% python3 -q
>>> import numpy as np
>>> import numpy.linalg as la
>>> np.set_printoptions(precision=2, suppress=True, linewidth=160)
>>> F = np.load("a.npy")
>>> F
array([[ 2,  0,  0,  3,  0],
       [ 3,  2, -6,  3,  0],
       [ 1,  1, -3,  3,  3]])
>>> A2 = F / np.sqrt((F ** 2).mean(axis=1, keepdims=True))
>>> A2[1]
array([ 0.88,  0.59, -1.76,  0.88,  0.  ])
>>> E = np.load("m.npy")
>>> E
array([[1, 0, 1, 0, 1],
       [1, 1, 0, 1, 0],
       [0, 1, 1, 0, 1],
       [1, 0, 1, 1, 0],
       [0, 1, 0, 1, 1]])
>>> rng = np.random.default_rng(820)
>>> A2 = E + rng.integers(-2, 3, (5, 3)) @ rng.integers(-2, 3, (3, 5))
>>> A2
array([[ 3,  0,  0, -3,  5],
       [ 1, -2, -4, -1,  6],
       [-3, -3, -3,  2,  3],
       [ 4,  5,  6,  0, -4],
       [-3, -3, -4,  3,  3]])
>>> la.matrix_rank(A2 - E, tol=1e-8)
np.int64(3)
>>> A2 - E
array([[ 2,  0, -1, -3,  4],
       [ 0, -3, -4, -2,  6],
       [-3, -4, -4,  2,  2],
       [ 3,  5,  5, -1, -4],
       [-3, -4, -4,  2,  2]])
>>> np.round(la.svd(A2 - E, compute_uv=False), 2) + 0
array([14.62,  7.43,  0.29,  0.  ,  0.  ])
>>> A2.shape
(5, 5)
>>> A2.sum(axis=0)
array([ 2, -3, -5,  1, 13])
>>> A2.mean(axis=0)
array([ 0.4, -0.6, -1. ,  0.2,  2.6])
>>> np.abs(A2).max()
np.int64(6)
>>> np.diff(A2, axis=0)
array([[ -2,  -2,  -4,   2,   1],
       [ -4,  -1,   1,   3,  -3],
       [  7,   8,   9,  -2,  -7],
       [ -7,  -8, -10,   3,   7]])
>>> np.count_nonzero(A2)
np.int64(22)
>>> W0 = np.loadtxt("w.csv", delimiter=",")
>>> W0
array([[ 0.1, -3. ,  1. ],
       [-3. ,  3.1, -2. ],
       [ 0. , -3. ,  1.1]])
>>> Uu, s, VT = la.svd(W0)
>>> s
array([6.15, 2.24, 0.08])
>>> np.argmax(s[:-1] / (s[1:] + 1e-6)) + 1
np.int64(2)
>>> A2 = Uu[:, :2] @ np.diag(s[:2]) @ VT[:2]
>>> round(np.abs(W0 - A2).max(), 2)
np.float64(0.05)
>>> A2
array([[ 0.08, -2.98,  1.05],
       [-3.  ,  3.1 , -2.  ],
       [ 0.02, -3.02,  1.05]])
>>> round(float(la.norm(W0 - A2) / la.norm(W0)), 2)
0.01
>>> la.matrix_rank(W0, rtol=0.05)
np.int64(2)
>>> la.matrix_rank(A2)
np.int64(2)
>>> r = la.matrix_rank(A2)
>>> r
np.int64(2)
>>> null = la.svd(A2)[2][r:].T
>>> null.shape
(3, 1)
>>> null @ null.T
array([[ 0.08, -0.09, -0.25],
       [-0.09,  0.1 ,  0.28],
       [-0.25,  0.28,  0.82]])
>>> la.matrix_rank(A2.T @ A2), la.matrix_rank(A2 @ A2.T)
(np.int64(2), np.int64(2))
>>> [int(la.matrix_rank(A2[:, :j + 1])) for j in range(3)]
[1, 2, 2]
>>> [int(la.matrix_rank(np.delete(A2, i, axis=0))) for i in range(3)]
[2, 2, 2]
>>> np.round(A2 @ null, 2) + 0
array([[0.],
       [0.],
       [0.]])
>>> C2 = W0.T @ W0
>>> (W0 @ W0.T).shape
(3, 3)
>>> np.diag(C2)
array([ 9.01, 27.61,  6.21])
>>> def softmax(z):
...     e = np.exp(z - z.max(axis=-1, keepdims=True))
...     return e / e.sum(axis=-1, keepdims=True)
... 
>>> np.round(softmax(W0[1]), 2) + 0
array([0.  , 0.99, 0.01])
>>> np.round(softmax(10 * W0[1]), 2) + 0
array([0., 1., 0.])
>>> np.round(softmax(W0[1] + -2), 2) + 0
array([0.  , 0.99, 0.01])
>>> S = W0 @ W0.T / np.sqrt(3)
>>> np.round(softmax(S), 2) + 0
array([[0.49, 0.  , 0.51],
       [0.  , 1.  , 0.  ],
       [0.48, 0.  , 0.52]])
>>> softmax(S).round(6).argmax(axis=1)
array([2, 1, 2])
>>> np.round(softmax(S + np.triu(np.full(S.shape, -np.inf), 1)), 2) + 0
array([[1.  , 0.  , 0.  ],
       [0.  , 1.  , 0.  ],
       [0.48, 0.  , 0.52]])
>>> m1 = np.array([[13.0, 7.0, -1.0, 4.0],
...     [0.0, 1.0, -4.0, -4.0],
...     [30.0, 17.0, -8.0, 4.0],
...     [-30.0, -17.0, 11.0, -1.0]])
>>> round(np.log10(la.cond(m1)))
3
>>> la.matrix_rank(m1, rtol=0.1)
np.int64(2)
>>> w, evecs = la.eig(m1)
>>> np.sort(la.eigvals(la.inv(m1)))
array([-0.5 ,  0.33,  0.33,  1.  ])
>>> np.round(np.prod(w), 2)
np.float64(-18.0)
>>> A2 = m1[0, 0] * m1[1:] - np.outer(m1[1:, 0], m1[0])
>>> A2
array([[  0.,  13., -52., -52.],
       [  0.,  11., -74., -68.],
       [  0., -11., 113., 107.]])
>>> m1[:, 0] / m1[0, 0]
array([ 1.  ,  0.  ,  2.31, -2.31])
>>> la.matrix_rank(A2), la.matrix_rank(m1)
(np.int64(3), np.int64(4))
>>> Uu, s, VT = la.svd(m1, full_matrices=False)
>>> s
array([52.83,  7.53,  0.45,  0.1 ])
>>> np.abs(Uu[:, 0]).round(6).argmax()
np.int64(3)
>>> np.cumsum(s ** 2) / np.sum(s ** 2)
array([0.98, 1.  , 1.  , 1.  ])
>>> np.allclose(Uu * s @ VT, m1)
True
>>> np.round(VT @ VT.T, 2) + 0
array([[1., 0., 0., 0.],
       [0., 1., 0., 0.],
       [0., 0., 1., 0.],
       [0., 0., 0., 1.]])
>>> np.abs(VT[0])
array([0.84, 0.47, 0.25, 0.08])
>>> K = np.loadtxt("dump.csv", delimiter=",")
>>> K
array([[0.54, 0.46],
       [0.5 , 0.5 ]])
>>> # row-stochastic, so 1 is an eigenvalue
>>> round(np.log10(la.cond(K)))
1
>>> idx = rng.permutation(2)
>>> idx
array([1, 0])
>>> A2 = K[idx][:, idx]
>>> A2
array([[0.5 , 0.5 ],
       [0.46, 0.54]])
>>> la.cond(A2) > 100
np.False_
>>> np.argsort(-la.norm(A2, axis=0).round(6), kind="stable")[:3]
array([1, 0])
>>> np.abs(la.svd(A2)[2][-1])
array([0.73, 0.68])
>>> [round(float(x), 2) for x in la.svd(A2, compute_uv=False)[:3]]
[1.0, 0.04]
>>> X = np.array([[-3.01, 2.98, 9.0],
...     [-1.2, -1.18, -3.19],
...     [-4.21, 1.81, 5.79],
...     [-2.39, -1.2, -3.01],
...     [-6.01, -0.01, 0.98],
...     [-1.78, -1.83, -4.8],
...     [-1.22, 1.17, 3.62],
...     [-3.02, 1.79, 5.61],
...     [-0.65, -0.58, -1.61],
...     [-0.61, 0.6, 1.78],
...     [-1.18, 1.21, 3.58],
...     [-4.23, 0.59, 2.42],
...     [-1.19, -1.22, -3.18],
...     [-4.74, -0.01, 0.8],
...     [-1.16, 1.19, 3.63],
...     [-1.8, -1.79, -4.81],
...     [-3.6, 2.41, 7.38]])
>>> Xc = (X - X.mean(axis=0)) / X.std(axis=0)
>>> np.argwhere(np.abs(Xc) > 2)
array([[4, 0]])
>>> Xc.std(axis=0)
array([1., 1., 1.])
>>> c = la.lstsq(np.delete(Xc, 2, axis=1), Xc[:, 2])[0]
>>> c
array([-0.06,  0.98])
>>> idx = X[:, 1] > np.median(X[:, 1])
>>> f = X[idx].mean(axis=0) - X[~idx].mean(axis=0)
>>> idx.astype(int)
array([1, 0, 1, 0, 0, 0, 1, 1, 0, 1, 1, 0, 0, 0, 1, 0, 1])
>>> np.argsort(-np.abs(f).round(6), kind="stable")
array([2, 1, 0])
>>> f
array([0.41, 2.45, 6.87])
>>> np.round((((X - X.mean(axis=0)) @ f > 0) == idx).mean(), 2)
np.float64(0.94)
>>> x = np.array([8, -5, 3])
>>> target = X @ x
>>> np.round(la.pinv(X) @ X, 2) + 0
array([[1., 0., 0.],
       [0., 1., 0.],
       [0., 0., 1.]])
>>> target = target + 0.3 * rng.normal(size=17)
>>> target
array([-12.12, -13.61, -25.16, -21.73, -45.06, -19.48,  -4.5 , -16.25,  -6.96,  -3.12,  -4.41, -29.62, -12.95, -35.26,  -4.4 , -19.07, -18.6 ])
>>> c, *_ = la.lstsq(X, target)
>>> c.round()
array([ 8., -3.,  2.])
>>> np.round(X.T @ (target - X @ c), 2) + 0
array([0., 0., 0.])
>>> round(la.norm(target - X @ c), 2)
np.float64(1.16)
>>> Xc = X - X.mean(axis=0)
>>> Uu, s, VT = la.svd(Xc, full_matrices=False)
>>> np.abs(Uu[:, 0]).argmax()
np.int64(0)
>>> VT[0] * np.sign(VT[0, np.abs(VT[0]).argmax()])
array([-0.13,  0.32,  0.94])
>>> np.abs(VT[-1])
array([0.06, 0.94, 0.33])
>>> (np.sign(Uu[:, 0]) == np.sign(Uu[0, 0])).astype(int)
array([1, 0, 1, 0, 0, 0, 1, 1, 0, 1, 1, 1, 0, 0, 1, 0, 1])
>>> round(float((s ** 2).sum() ** 2 / (s ** 4).sum()), 2)
1.22
>>> np.round(Xc.mean(axis=0), 2) + 0
array([0., 0., 0.])
>>> np.round(s ** 2 / (s ** 2).sum(), 2) + 0
array([0.9, 0.1, 0. ])
>>> np.count_nonzero(X)
np.int64(51)
>>> np.unravel_index(np.abs(X).argmax(), X.shape)
(np.int64(0), np.int64(2))
>>> X.sum(axis=0)
array([-42.  ,   5.93,  23.99])
>>> la.matrix_rank(X)
np.int64(3)
>>> mat = np.loadtxt("sample7.csv", delimiter=",")
>>> mat
array([[ -0.74,   5.67,   7.7 ,  -7.26],
       [  0.34,  -1.14,  -0.82,   1.71],
       [ -0.79,   4.4 ,   6.67,  -5.92],
       [ -0.18,  -2.67,  -3.76,   4.27],
       [  0.29,  -2.56,  -3.77,   3.19],
       [ -0.18,   0.34,   1.45,  -1.28],
       [ -0.01,  -3.44,  -5.55,   5.16],
       [ -0.14,   0.08,  -0.32,  -0.51],
       [ -0.88,   7.76,  11.63, -10.75],
       [ -0.03,   1.52,   1.23,  -1.52],
       [ -0.38,  -0.41,   0.27,   0.03],
       [  1.11,  -5.4 ,  -7.58,   6.93],
       [ -0.19,   0.49,   0.67,  -1.3 ],
       [ -0.46,   6.44,   9.01,  -8.56],
       [  0.8 ,  -4.46,  -6.58,   6.38],
       [  0.65,  -8.31, -11.27,  10.81],
       [ -0.51,   4.87,   7.16,  -5.58],
       [  0.79,  -5.27,  -8.06,   7.29],
       [  0.98,  -3.54,  -5.52,   4.72]])
>>> idx = rng.permutation(5)
>>> idx
array([0, 2, 4, 1, 3])
>>> A2 = E[idx][:, idx]
>>> np.diag(A2)
array([1, 1, 1, 1, 1])
>>> q, evecs = la.qr(mat[:, :2])[0], la.qr(mat[:, 2:])[0]
>>> s = la.svd(q.T @ evecs, compute_uv=False)
>>> round(la.norm(q @ q.T - evecs @ evecs.T, 2), 2)
np.float64(0.98)
>>> np.degrees(np.arccos(s.clip(0, 1)))
array([ 3.98, 77.73])
>>> s
array([1.  , 0.21])
>>> Uu, s, VT = la.svd(mat)
>>> s
array([42.16,  1.64,  1.23,  1.16])
>>> np.argmax(s[:-1] / (s[1:] + 1e-6)) + 1
np.int64(1)
>>> A2 = Uu[:, :1] @ np.diag(s[:1]) @ VT[:1]
>>> la.matrix_rank(A2)
np.int64(1)
>>> round(la.norm(mat - A2) / la.norm(mat), 2)
np.float64(0.06)
>>> la.matrix_rank(mat, rtol=0.05)
np.int64(1)
>>> w1 = np.array([[2, -1, -2], [0, 1, -1], [-1, -2, 2], [0, -2, 2]])
>>> c = np.array([1, 2, 4])
>>> hid = np.maximum(mat @ w1 + c, 0)
>>> la.matrix_rank(hid)
np.int64(3)
>>> (hid > 0).astype(int)
array([[0, 1, 1],
       [1, 0, 1],
       [0, 1, 1],
       [1, 0, 1],
       [1, 1, 1],
       [0, 1, 1],
       [1, 0, 1],
       [1, 1, 1],
       [0, 1, 0],
       [0, 1, 1],
       [0, 1, 1],
       [1, 0, 1],
       [0, 1, 1],
       [0, 1, 0],
       [1, 0, 1],
       [1, 0, 1],
       [0, 1, 1],
       [1, 0, 1],
       [1, 0, 1]])
>>> cent = np.array([[4, 1], [1, 4], [3, 2]])
>>> w1 @ cent
array([[ 1, -6],
       [-2,  2],
       [ 0, -5],
       [ 4, -4]])
>>> arr = np.load("mat.npy")
>>> arr
array([[ 1,  1,  1,  1, -1, -1, -1, -1],
       [ 1, -1,  1, -1, -1,  1, -1,  1],
       [ 1,  1, -1, -1,  1,  1, -1, -1]])
>>> la.svd(arr, compute_uv=False)
array([2.83, 2.83, 2.83])
>>> la.matrix_rank(arr)
np.int64(3)
>>> arr.shape
(3, 8)
>>> round(float(la.norm(arr)), 2)
4.9
>>> arr.sum(axis=1)
array([0, 0, 0])
